$ ipython --no-banner

In [1]: import numpy as np

In [2]: import numpy.linalg as la

In [3]: np.set_printoptions(precision=3, suppress=True, linewidth=200, sign=" ")

In [4]: def rnd(a):
   ...:     return np.round(a, 3) + 0
   ...: 

In [5]: data = np.load("data.npy")

In [6]: data
Out[6]: 
array([[  6.891,  66.812, -46.439],
       [-34.34 ,  -2.349,  17.299],
       [  8.886,  68.54 , -45.854],
       [  5.789,  68.894, -46.172],
       [-33.698,  -4.84 ,  17.697],
       [ 10.01 ,  66.763, -45.782],
       [  8.412,  66.876, -45.76 ],
       [  7.309,  66.919, -46.86 ],
       [  7.418,  68.718, -47.212],
       [  7.238,  69.086, -45.232],
       [-32.507,  -2.565,  17.32 ],
       [-34.014,  -3.872,  17.838]])

In [7]: Ac = data - data.mean(axis=0)

In [8]: left, s, Vt = la.svd(Ac, full_matrices=False)

In [9]: np.abs(left[:, 0]).argmax()
Out[9]: np.int64(4)

In [10]: rnd(s ** 2 / (s ** 2).sum())
Out[10]: array([ 0.999,  0.001,  0.   ])

In [11]: la.matrix_rank(Ac)
Out[11]: np.int64(3)

In [12]: np.searchsorted(np.cumsum(s ** 2) / (s ** 2).sum(), 0.9) + 1
Out[12]: np.int64(1)

In [13]: rnd(Vt[0] * np.sign(Vt[0, np.abs(Vt[0]).argmax()]))
Out[13]: array([ 0.397,  0.684, -0.612])

In [14]: rnd(s)
Out[14]: array([ 170.075,    4.065,    2.469])

In [15]: (np.sign(left[:, 0]) == np.sign(left[0, 0])).astype(int)
Out[15]: array([ 1,  0,  1,  1,  0,  1,  1,  1,  1,  1,  0,  0])

In [16]: Ac = (data - data.mean(axis=0)) / data.std(axis=0)

In [17]: rnd(Ac.std(axis=0))
Out[17]: array([ 1.,  1.,  1.])

In [18]: beta = la.lstsq(np.delete(Ac, 0, axis=1), Ac[:, 0])[0]

In [19]: np.abs(beta).argmax()
Out[19]: np.int64(1)

In [20]: rnd(beta)
Out[20]: array([ 0.06 , -0.938])

In [21]: rng = np.random.default_rng(6356)

In [22]: out = data + rng.integers(-2, 3, (12, 2)) @ rng.integers(-2, 3, (2, 3))

In [23]: rnd(out)
Out[23]: 
array([[  3.891,  68.812, -46.439],
       [-34.34 ,  -6.349,  23.299],
       [  7.886,  66.54 , -41.854],
       [ -0.211,  72.894, -46.172],
       [-31.698,  -0.84 ,   9.697],
       [ 13.01 ,  64.763, -45.782],
       [ 11.412,  68.876, -51.76 ],
       [ 10.309,  64.919, -46.86 ],
       [ 13.418,  64.718, -47.212],
       [  7.238,  65.086, -39.232],
       [-34.507,  -6.565,  25.32 ],
       [-29.014,  -5.872,  15.838]])

In [24]: la.matrix_rank(out - data, tol=1e-8)
Out[24]: np.int64(2)

In [25]: rnd(out - data)
Out[25]: 
array([[-3.,  2.,  0.],
       [ 0., -4.,  6.],
       [-1., -2.,  4.],
       [-6.,  4.,  0.],
       [ 2.,  4., -8.],
       [ 3., -2.,  0.],
       [ 3.,  2., -6.],
       [ 3., -2.,  0.],
       [ 6., -4.,  0.],
       [ 0., -4.,  6.],
       [-2., -4.,  8.],
       [ 5., -2., -2.]])

In [26]: d = la.norm(data[:, None] - data[None], axis=-1)

In [27]: la.matrix_rank(d ** 2)
Out[27]: np.int64(5)

In [28]: rnd(la.norm(data - data.mean(axis=0), axis=1))
Out[28]: array([ 33.864,  68.843,  35.484,  34.743,  70.532,  34.745,  34.097,  34.365,  35.845,  34.842,  68.271,  70.076])

In [29]: E = np.load("m.npy")

In [30]: E
Out[30]: 
array([[ 5.,  1.,  0.,  0.],
       [ 0.,  5.,  1.,  0.],
       [ 0.,  0.,  5.,  1.],
       [ 0.,  0.,  0.,  5.]])

In [31]: # triangular: eigenvalues sit on the diagonal

In [32]: q, r_ = la.qr(E)

In [33]: q.T @ q
Out[33]: 
array([[ 1.,  0.,  0.,  0.],
       [ 0.,  1.,  0.,  0.],
       [ 0.,  0.,  1.,  0.],
       [ 0.,  0.,  0.,  1.]])

In [34]: q
Out[34]: 
array([[ 1.,  0.,  0.,  0.],
       [-0.,  1.,  0.,  0.],
       [-0., -0.,  1.,  0.],
       [-0., -0., -0.,  1.]])

In [35]: q @ r_
Out[35]: 
array([[ 5.,  1.,  0.,  0.],
       [ 0.,  5.,  1.,  0.],
       [ 0.,  0.,  5.,  1.],
       [ 0.,  0.,  0.,  5.]])

In [36]: r_
Out[36]: 
array([[ 5.,  1.,  0.,  0.],
       [ 0.,  5.,  1.,  0.],
       [ 0.,  0.,  5.,  1.],
       [ 0.,  0.,  0.,  5.]])

In [37]: np.abs(np.diag(r_))
Out[37]: array([ 5.,  5.,  5.,  5.])

In [38]: q.shape, r_.shape
Out[38]: ((4, 4), (4, 4))

In [39]: np.allclose(r_.T @ r_, E.T @ E)
Out[39]: True
